$ python3 -q
>>> import numpy as np
>>> np.set_printoptions(precision=4, suppress=True, linewidth=100)
>>> M = np.load("test3.npy")
>>> print(M)
[[-0.5876 -2.0187 -0.3715]
 [ 0.4796 -0.1985 -0.0352]
 [-1.0503 -1.9309  0.2635]
 [ 2.5736  1.6536  0.6535]
 [ 0.3188  0.9569 -0.715 ]
 [-2.5406 -5.9517  0.    ]
 [ 0.1962 -1.9736  0.0804]
 [ 1.1801 -6.0421  0.6551]
 [-0.1132 -1.8854  0.8541]
 [-1.8806 -2.7228 -0.1468]
 [ 0.5993  4.4754  1.1241]
 [ 0.4757 -9.697  -0.8581]
 [-0.4621  7.6599 -0.2076]
 [-2.616  -2.972  -0.0365]
 [-0.9382 -0.6824  0.496 ]
 [ 0.3009  0.7137 -0.0815]
 [-0.5814  2.4304 -0.8352]
 [-0.8092 -1.512  -0.6521]
 [ 0.7316 -5.0514 -1.9574]
 [ 1.4398  0.8325 -0.0965]
 [-1.1546 -3.5168 -1.0696]
 [-1.783   0.2676  0.5368]]
>>> other = np.array([[0, 2, 2], [0, 2, 1], [0, 0, 2]])
>>> print(np.linalg.matrix_rank(np.vstack([M, other.T])))
3
>>> print(np.vstack([M, other.T]).shape)
(25, 3)
>>> print(np.linalg.matrix_rank(M @ other))
2
>>> print(np.einsum("ij->j", M))
[ -6.2212 -27.1653  -2.3995]
>>> x = np.array([0, -2, 3])
>>> target = M @ x
>>> try:
...     np.linalg.solve(M, target)
... except np.linalg.LinAlgError as e:
...     print("failed:", e)
... 
failed: Last 2 dimensions of the array must be square
>>> print(np.round(np.linalg.pinv(M) @ M, 4) + 0)
[[1. 0. 0.]
 [0. 1. 0.]
 [0. 0. 1.]]
>>> print(np.round(np.linalg.solve(M.T @ M, M.T @ target), 4) + 0)
[ 0. -2.  3.]
>>> rng = np.random.default_rng(631)
>>> target = target + 0.05 * rng.normal(size=22)
>>> print(target)
[  2.9269   0.3715   4.7156  -1.3576  -4.0217  11.9282   4.267   14.153    6.3169   5.0093  -5.6548
  16.8685 -15.9623   5.6991   2.8582  -1.7169  -7.3985   1.015    4.2604  -1.9624   3.8666   1.0388]
>>> c, *_ = np.linalg.lstsq(M, target)
>>> print(c.round())
[ 0. -2.  3.]
>>> print(np.round(np.linalg.norm(target - M @ c), 4))
0.2126
>>> print([round(float(np.linalg.norm(np.linalg.solve(M.T @ M + lam * np.eye(3), M.T @ target))), 2) for lam in (0, 1, 10, 100)])
[3.61, 3.36, 2.35, 1.42]
>>> q, r_ = np.linalg.qr(M)
>>> print(np.allclose(r_.T @ r_, M.T @ M))
True
>>> print(round(np.trace(q @ q.T), 4))
3.0
>>> print(r_)
[[ 6.0469  4.0803  0.3364]
 [ 0.     17.6358  1.0256]
 [ 0.      0.     -3.1403]]
>>> print(round(abs(r_[0, 0]), 4), round(float(np.linalg.norm(M[:, 0])), 4))
6.0469 6.0469
>>> Xs = M - M.mean(axis=0)
>>> left, s, Vh = np.linalg.svd(Xs, full_matrices=False)
>>> print(s ** 2 / (s ** 2).sum())
[0.8719 0.0992 0.0289]
>>> print(np.abs(left[:, 0]).argmax())
12
>>> print(np.linalg.matrix_rank(Xs))
3
>>> print(Vh[0] * np.sign(Vh[0, np.abs(Vh[0]).argmax()]))
[0.0651 0.9962 0.0579]
>>> print((np.sign(left[:, 0]) == np.sign(left[0, 0])).astype(int))
[1 0 1 0 0 1 1 1 1 1 0 1 0 1 0 0 0 1 1 0 1 0]
>>> print(np.abs(Vh[0]).argmax())
1
>>> print(np.abs(Vh[-1]))
[0.0154 0.057  0.9983]
>>> other = np.c_[M[:, :1] @ np.array([[-1]]), np.array([2, 3, 1, 1, 2, 0, 1, 2, 2, 2, 1, 3, 2, 3, 3, 0, 2, 2, 2, 1, 3, 1])]
>>> print(other)
[[ 0.5876  2.    ]
 [-0.4796  3.    ]
 [ 1.0503  1.    ]
 [-2.5736  1.    ]
 [-0.3188  2.    ]
 [ 2.5406  0.    ]
 [-0.1962  1.    ]
 [-1.1801  2.    ]
 [ 0.1132  2.    ]
 [ 1.8806  2.    ]
 [-0.5993  1.    ]
 [-0.4757  3.    ]
 [ 0.4621  2.    ]
 [ 2.616   3.    ]
 [ 0.9382  3.    ]
 [-0.3009  0.    ]
 [ 0.5814  2.    ]
 [ 0.8092  2.    ]
 [-0.7316  2.    ]
 [-1.4398  1.    ]
 [ 1.1546  3.    ]
 [ 1.783   1.    ]]
>>> print(np.round(np.linalg.norm(other - M @ np.linalg.lstsq(M, other)[0], axis=0), 4) + 0)
[0.     8.3586]
>>> print(np.linalg.norm(np.linalg.qr(M)[0].T @ other, axis=0) ** 2 / ((other ** 2).sum(axis=0) + 1e-12))
[1.     0.1969]
>>> f = np.array([7, 8, 9]) + 0.5
>>> K = np.outer(f, f) / (f @ f)
>>> print(K)
[[0.2571 0.2914 0.3257]
 [0.2914 0.3303 0.3691]
 [0.3257 0.3691 0.4126]]
>>> x = np.array([-3, 3, 2])
>>> print(np.trace(K))
1.0
>>> print(K @ K @ x)
[0.7543 0.8549 0.9554]
>>> print(K @ x)
[0.7543 0.8549 0.9554]
>>> m1, _ = np.linalg.qr(np.array([[0.8, 0.2, -0.7], [0.7, -0.5, -1.3], [0.7, -1.2, -0.4]]))
>>> print(m1)
[[-0.6285  0.6834  0.3713]
 [-0.55   -0.053  -0.8335]
 [-0.55   -0.7281  0.4092]]
>>> # orthonormal columns
>>> x = np.array([-2, -2, 2])
>>> print([p for p in range(1, 25) if np.allclose(np.linalg.matrix_power(m1, p), np.eye(3))])
[]
>>> print(np.sort(np.abs(np.degrees(np.angle(np.linalg.eigvals(m1))))))
[  0.     129.5072 129.5072]
>>> print(round(float(np.linalg.det(m1)), 4))
1.0
>>> print(np.abs(np.linalg.eigvals(m1)))
[1. 1. 1.]
>>> print(3 - np.linalg.matrix_rank(m1 - np.eye(3), tol=1e-8))
1
>>> f = np.array([1, 7, 1])
>>> other = m1 + np.outer(f, np.eye(3)[1])
>>> print(np.round(np.linalg.det(other) / np.linalg.det(m1), 4), round(1 + np.linalg.solve(m1, f)[1], 4))
0.5845 0.5845
>>> data = np.load("m.npy")
>>> print(data)
[[1.  0.  0. ]
 [0.5 0.5 0. ]
 [0.  0.5 0.5]]
>>> print(data.sum(axis=1))
[1. 1. 1.]
>>> np.zeros(3, 3)
Traceback (most recent call last):
  File "<python-input-61>", line 1, in <module>
    np.zeros(3, 3)
    ~~~~~~~~^^^^^^
TypeError: Cannot interpret '3' as a data type
>>> print(np.abs(data).max())
1.0
>>> J = np.diag(np.array([-6, -3, 3, -9]))
>>> print(J)
[[-6  0  0  0]
 [ 0 -3  0  0]
 [ 0  0  3  0]
 [ 0  0  0 -9]]
>>> # triangular: eigenvalues sit on the diagonal
>>> proj = np.triu(np.array([[2, 2, 2, 2], [3, 3, 3, 1], [1, 3, 1, 3], [0, 2, 1, 0]]), 1) + np.eye(4)
>>> other = proj @ J @ np.linalg.inv(proj)
>>> print(other)
[[ -6.   6.   0. -12.]
 [  0.  -3.  18. -60.]
 [  0.   0.   3. -36.]
 [  0.   0.   0.  -9.]]
>>> print(round(np.linalg.det(other), 4))
-486.0
>>> print(np.poly(other))
[   1.   15.   45. -135. -486.]
